% python3 -q
>>> import numpy as np
>>> import numpy.linalg as la
>>> np.set_printoptions(precision=2, suppress=True, linewidth=200, legacy="1.25")
>>> rd = lambda a: np.round(a, 2) + 0
>>> E = np.load("out13.npy")
>>> E
array([[-0.45, -0.79, -0.36,  0.84],
       [-0.42, -0.79, -0.96,  0.71],
       [-0.31, -0.99,  0.84,  0.99],
       [ 0.2 ,  0.62, -1.  , -0.89],
       [-0.98,  0.89, -0.97,  0.34],
       [-0.99,  1.  , -0.97, -0.88],
       [ 0.08, -0.08, -0.93, -0.31],
       [ 0.89,  0.98,  0.56, -1.  ],
       [ 1.  , -0.96,  0.99, -0.98],
       [-0.5 ,  0.47, -0.62, -0.09],
       [ 1.  , -0.89,  0.95, -0.89],
       [ 0.15,  0.95, -0.43, -0.94],
       [-0.52,  0.96,  0.24, -0.78],
       [ 0.98, -0.43, -0.48, -0.92],
       [ 0.93,  0.31, -0.57, -0.94],
       [-1.  ,  0.99, -0.57,  0.51],
       [ 1.  , -0.59,  0.97, -0.95],
       [-0.33, -0.99, -0.83,  0.97],
       [ 1.  , -1.  ,  0.98, -0.92],
       [-0.98, -0.04,  0.7 ,  0.98],
       [-0.92, -0.88,  0.23,  0.99],
       [ 0.98,  0.45,  0.87, -0.97],
       [ 0.07,  0.54, -0.66, -0.61],
       [ 0.37,  0.39, -0.77, -0.7 ],
       [-1.  ,  0.9 , -0.81,  0.97],
       [ 0.64,  0.01,  0.65, -0.45],
       [-1.  ,  0.96, -0.97,  0.79],
       [ 1.  , -0.97,  0.84, -0.92],
       [ 0.71, -0.45,  0.26, -0.29],
       [ 1.  , -1.  ,  0.89, -0.9 ],
       [-0.38, -0.51, -0.17,  0.64],
       [-0.8 ,  0.99, -0.97, -0.94]])
>>> W2 = E[[2, 24]].astype(float)
>>> for _ in range(5):
...     lab = la.norm(E[:, None] - W2, axis=-1).argmin(axis=1)
...     W2 = np.array([E[lab == j].mean(axis=0) for j in range(2)])
... 
>>> lab
array([0, 1, 0, 1, 1, 1, 1, 1, 0, 1, 0, 1, 1, 0, 1, 1, 0, 0, 0, 0, 0, 0, 1, 1, 1, 0, 1, 0, 0, 0, 0, 1])
>>> rd(W2[1] - W2[0])
array([-0.65,  1.26, -1.11, -0.12])
>>> np.abs(W2[1] - W2[0]).argmax()
1
>>> print(np.bincount(lab))
[16 16]
>>> rd(W2)
array([[ 0.37, -0.63,  0.46, -0.17],
       [-0.28,  0.63, -0.65, -0.3 ]])
>>> rd(la.norm(W2))
1.33
>>> rd(la.svd(W2, compute_uv=False))
array([1.28, 0.35])
>>> np.count_nonzero(W2)
8
>>> np.zeros(2, 4)
Traceback (most recent call last):
  File "<python-input-16>", line 1, in <module>
    np.zeros(2, 4)
    ~~~~~~~~^^^^^^
TypeError: Cannot interpret '4' as a data type
>>> W2[2]
Traceback (most recent call last):
  File "<python-input-17>", line 1, in <module>
    W2[2]
    ~~^^^
IndexError: index 2 is out of bounds for axis 0 with size 2
>>> print(rd(W2.mean(axis=0)))
[ 0.04  0.   -0.1  -0.24]
>>> print(W2.shape)
(2, 4)
>>> np.unravel_index(np.abs(W2).argmax(), W2.shape)
(1, 2)
>>> np.unravel_index(np.abs(E).argmax(), E.shape)
(3, 2)
>>> np.count_nonzero(E)
128
>>> E.shape
(32, 4)
>>> la.matrix_rank(E)
4
>>> lab = E[:, 1] > np.median(E[:, 1])
>>> r0 = E[lab].mean(axis=0) - E[~lab].mean(axis=0)
>>> rd(r0)
array([-0.41,  1.42, -0.68, -0.35])
>>> lab.astype(int)
array([0, 0, 0, 1, 1, 1, 0, 1, 0, 1, 0, 1, 1, 0, 1, 1, 0, 0, 0, 0, 0, 1, 1, 1, 1, 1, 1, 0, 0, 0, 0, 1])
>>> Xs = (E - E.mean(axis=0)) / E.std(axis=0)
>>> rd(Xs.std(axis=0))
array([1., 1., 1., 1.])
>>> np.argwhere(np.abs(Xs) > 2)
array([], shape=(0, 2), dtype=int64)
>>> beta = la.lstsq(np.delete(Xs, 2, axis=1), Xs[:, 2])[0]
>>> rd(beta)
array([ 0.47, -0.33,  0.03])
>>> rd(1 - np.var(Xs[:, 2] - np.delete(Xs, 2, axis=1) @ beta))
0.44
>>> J = np.load("arr.npy")
>>> print(J)
[[-2. -1.  3.  2.  4.  4.  0.  0.]
 [-3. -5.  0. -1.  1. -5.  0.  0.]
 [ 4. -4. -4. -5.  1. -1.  0.  0.]
 [-2.  5.  0.  3.  0.  2.  0.  0.]
 [-2. -5. -2.  1. -5. -1.  0.  0.]
 [ 4. -1.  4. -1. -5.  3.  0.  0.]
 [ 0.  0.  0.  0.  0.  0.  0. -1.]
 [ 0.  0.  0.  0.  0.  0. -3.  0.]]
>>> x = np.array([5, -1, -9, -7, 2, 5, -8, 4])
>>> (J @ x).argmax()
2
>>> (J * x).sum(axis=1)
array([-22., -26.,  92., -26.,  -9.,  -3.,  -4.,  24.])
>>> la.norm(J @ x) <= la.norm(J, 2) * la.norm(x) + 1e-9
True
>>> np.einsum("ij,j->i", J, x)
array([-22., -26.,  92., -26.,  -9.,  -3.,  -4.,  24.])
>>> print(J @ np.eye(8)[4])
[ 4.  1.  1.  0. -5. -5.  0.  0.]
>>> def softmax(z):
...     e = np.exp(z - z.max(axis=-1, keepdims=True))
...     return e / e.sum(axis=-1, keepdims=True)
... 
>>> rd(softmax(J).sum(axis=1))
array([1., 1., 1., 1., 1., 1., 1., 1.])
>>> att = J @ J.T / np.sqrt(8)
>>> print(rd(softmax(att)[6] @ J))
[-0.12 -1.31  0.12 -0.12 -0.47  0.24 -0.36 -0.17]
>>> rd(softmax(att + np.triu(np.full(att.shape, -np.inf), 1)))
array([[1.  , 0.  , 0.  , 0.  , 0.  , 0.  , 0.  , 0.  ],
       [0.  , 1.  , 0.  , 0.  , 0.  , 0.  , 0.  , 0.  ],
       [0.  , 0.  , 1.  , 0.  , 0.  , 0.  , 0.  , 0.  ],
       [0.  , 0.  , 0.  , 1.  , 0.  , 0.  , 0.  , 0.  ],
       [0.  , 0.  , 0.  , 0.  , 1.  , 0.  , 0.  , 0.  ],
       [0.  , 0.  , 0.  , 0.  , 0.  , 1.  , 0.  , 0.  ],
       [0.13, 0.13, 0.13, 0.13, 0.13, 0.13, 0.19, 0.  ],
       [0.03, 0.03, 0.03, 0.03, 0.03, 0.03, 0.03, 0.77]])
>>> rd(softmax(att))
array([[1.  , 0.  , 0.  , 0.  , 0.  , 0.  , 0.  , 0.  ],
       [0.  , 1.  , 0.  , 0.  , 0.  , 0.  , 0.  , 0.  ],
       [0.  , 0.  , 1.  , 0.  , 0.  , 0.  , 0.  , 0.  ],
       [0.  , 0.  , 0.  , 1.  , 0.  , 0.  , 0.  , 0.  ],
       [0.  , 0.  , 0.  , 0.  , 1.  , 0.  , 0.  , 0.  ],
       [0.  , 0.  , 0.  , 0.  , 0.  , 1.  , 0.  , 0.  ],
       [0.12, 0.12, 0.12, 0.12, 0.12, 0.12, 0.17, 0.12],
       [0.03, 0.03, 0.03, 0.03, 0.03, 0.03, 0.03, 0.77]])
>>> blk = np.stack([J, -1 * J, J[::-1]])
>>> (blk @ J.T).shape
(3, 8, 8)
>>> rd(la.norm(blk, axis=(1, 2)))
array([19.13, 19.13, 19.13])
>>> mat = np.load("dump.npy")
>>> rd(mat)
array([[-0.25, -0.14, -0.49,  0.35, -0.13, -0.44],
       [-0.25, -0.1 , -0.28,  0.21, -0.15,  0.7 ],
       [ 0.56,  0.04, -0.47, -0.49,  0.16,  0.25],
       [-0.25,  0.08, -0.08, -0.21,  0.74, -0.27],
       [-0.28,  0.55, -0.52, -0.23, -0.28, -0.12],
       [ 0.11, -0.76, -0.35, -0.06, -0.01, -0.16],
       [-0.14, -0.18,  0.25, -0.61, -0.51, -0.22],
       [ 0.63,  0.24, -0.03,  0.34, -0.2 , -0.3 ]])
>>> proj = mat @ la.solve(mat.T @ mat, mat.T)
>>> rd(proj)
array([[ 0.65, -0.01, -0.21,  0.04,  0.26,  0.3 , -0.11,  0.11],
       [-0.01,  0.7 ,  0.03, -0.27,  0.07,  0.03, -0.23, -0.28],
       [-0.21,  0.03,  0.86,  0.06,  0.15,  0.18, -0.04,  0.1 ],
       [ 0.04, -0.27,  0.06,  0.74,  0.03, -0.02, -0.19, -0.27],
       [ 0.26,  0.07,  0.15,  0.03,  0.8 , -0.23,  0.13, -0.02],
       [ 0.3 ,  0.03,  0.18, -0.02, -0.23,  0.73,  0.11, -0.07],
       [-0.11, -0.23, -0.04, -0.19,  0.13,  0.11,  0.8 , -0.18],
       [ 0.11, -0.28,  0.1 , -0.27, -0.02, -0.07, -0.18,  0.7 ]])
>>> rd(np.diag(proj))
array([0.65, 0.7 , 0.86, 0.74, 0.8 , 0.73, 0.8 , 0.7 ])
>>> W = np.array([[0, 1, 2, 3, 1],
...     [1, 3, 1, 1, 1],
...     [1, 3, 1, 3, 3],
...     [1, 1, 2, 0, 1],
...     [1, 1, 1, 0, 0],
...     [0, 3, 3, 0, 0]])
>>> beta = np.array([0, 2, 0, 0, 2])
>>> H = np.maximum(mat @ W + beta, 0)
>>> (H > 0).astype(int)
array([[0, 0, 0, 0, 1],
       [0, 1, 1, 0, 1],
       [0, 1, 1, 1, 1],
       [1, 1, 0, 0, 1],
       [0, 1, 0, 0, 1],
       [0, 0, 0, 0, 1],
       [0, 1, 0, 1, 1],
       [1, 1, 1, 1, 1]])
>>> rd((H > 0).mean(axis=0))
array([0.25, 0.75, 0.38, 0.38, 1.  ])
>>> W2 = np.array([[2, 1, 1], [1, 2, -1], [-2, 1, 0], [1, 0, -2], [-1, -2, 3]])
>>> (H @ W2).round(6).argmax(axis=1)
array([2, 1, 1, 2, 1, 2, 2, 2])
>>> O, Rm = la.qr(mat)
>>> print(O.shape, Rm.shape)
(8, 6) (6, 6)
>>> rd(O.T @ O)
array([[1., 0., 0., 0., 0., 0.],
       [0., 1., 0., 0., 0., 0.],
       [0., 0., 1., 0., 0., 0.],
       [0., 0., 0., 1., 0., 0.],
       [0., 0., 0., 0., 1., 0.],
       [0., 0., 0., 0., 0., 1.]])
>>> print(abs(Rm[0, 0]), rd(la.norm(mat[:, 0])))
1.0 1.0
>>> rd(O @ Rm)
array([[-0.25, -0.14, -0.49,  0.35, -0.13, -0.44],
       [-0.25, -0.1 , -0.28,  0.21, -0.15,  0.7 ],
       [ 0.56,  0.04, -0.47, -0.49,  0.16,  0.25],
       [-0.25,  0.08, -0.08, -0.21,  0.74, -0.27],
       [-0.28,  0.55, -0.52, -0.23, -0.28, -0.12],
       [ 0.11, -0.76, -0.35, -0.06, -0.01, -0.16],
       [-0.14, -0.18,  0.25, -0.61, -0.51, -0.22],
       [ 0.63,  0.24, -0.03,  0.34, -0.2 , -0.3 ]])
>>> O, _ = la.qr(np.array([[-1.0, 0.2, 0.6, -0.1, -0.2, 0.3, -0.1],
...     [-1.1, -1.0, 1.4, 0.5, 1.0, -0.4, 1.0],
...     [0.5, 1.3, -1.3, 1.5, 0.7, -0.8, -0.5],
...     [-1.0, 1.2, -1.0, 0.2, -1.3, -1.3, -0.1],
...     [-0.5, 0.1, -0.6, -0.1, 1.7, -0.9, -0.1],
...     [1.0, 0.2, 1.5, 0.9, -0.6, -0.2, -0.1],
...     [-0.4, 0.4, -1.3, 0.5, -1.3, 1.0, -0.4]]))
>>> V, _ = la.qr(np.array([[-0.3, 0.4, -1.1, 0.2, 0.8],
...     [3.1, -0.9, 0.1, -1.1, -0.7],
...     [1.3, -0.3, 0.5, -0.4, -0.5],
...     [-1.1, 1.3, 0.6, 0.9, -1.0],
...     [-0.4, 0.8, -0.2, 2.2, 0.0]]))
>>> sig = 10 * 0.9 ** np.arange(5)
>>> W0 = O[:, :5] * sig @ V[:5]
>>> rd(W0)
array([[-0.35,  0.65, -3.3 ,  0.57,  5.13],
       [-2.34,  6.26, -2.17,  4.13,  0.93],
       [ 6.15,  2.21,  3.48, -1.46,  0.71],
       [ 3.96, -1.94, -3.17,  1.63,  4.97],
       [ 1.78,  2.56, -3.15, -2.58, -0.5 ],
       [-1.69,  0.22,  6.28, -0.45,  3.74],
       [ 3.3 , -0.72, -0.31,  5.  , -1.88]])
>>> proj = W0 @ la.solve(W0.T @ W0, W0.T)
>>> rd(proj)
array([[ 0.48,  0.16, -0.12,  0.4 ,  0.08,  0.08, -0.19],
       [ 0.16,  0.93, -0.01, -0.13,  0.08,  0.04,  0.12],
       [-0.12, -0.01,  0.87,  0.08,  0.24,  0.17,  0.1 ],
       [ 0.4 , -0.13,  0.08,  0.69, -0.03, -0.04,  0.17],
       [ 0.08,  0.08,  0.24, -0.03,  0.53, -0.33, -0.27],
       [ 0.08,  0.04,  0.17, -0.04, -0.33,  0.77, -0.17],
       [-0.19,  0.12,  0.1 ,  0.17, -0.27, -0.17,  0.74]])
>>> rd(np.trace(proj))
5.0
>>> np.allclose(proj @ proj, proj)
True
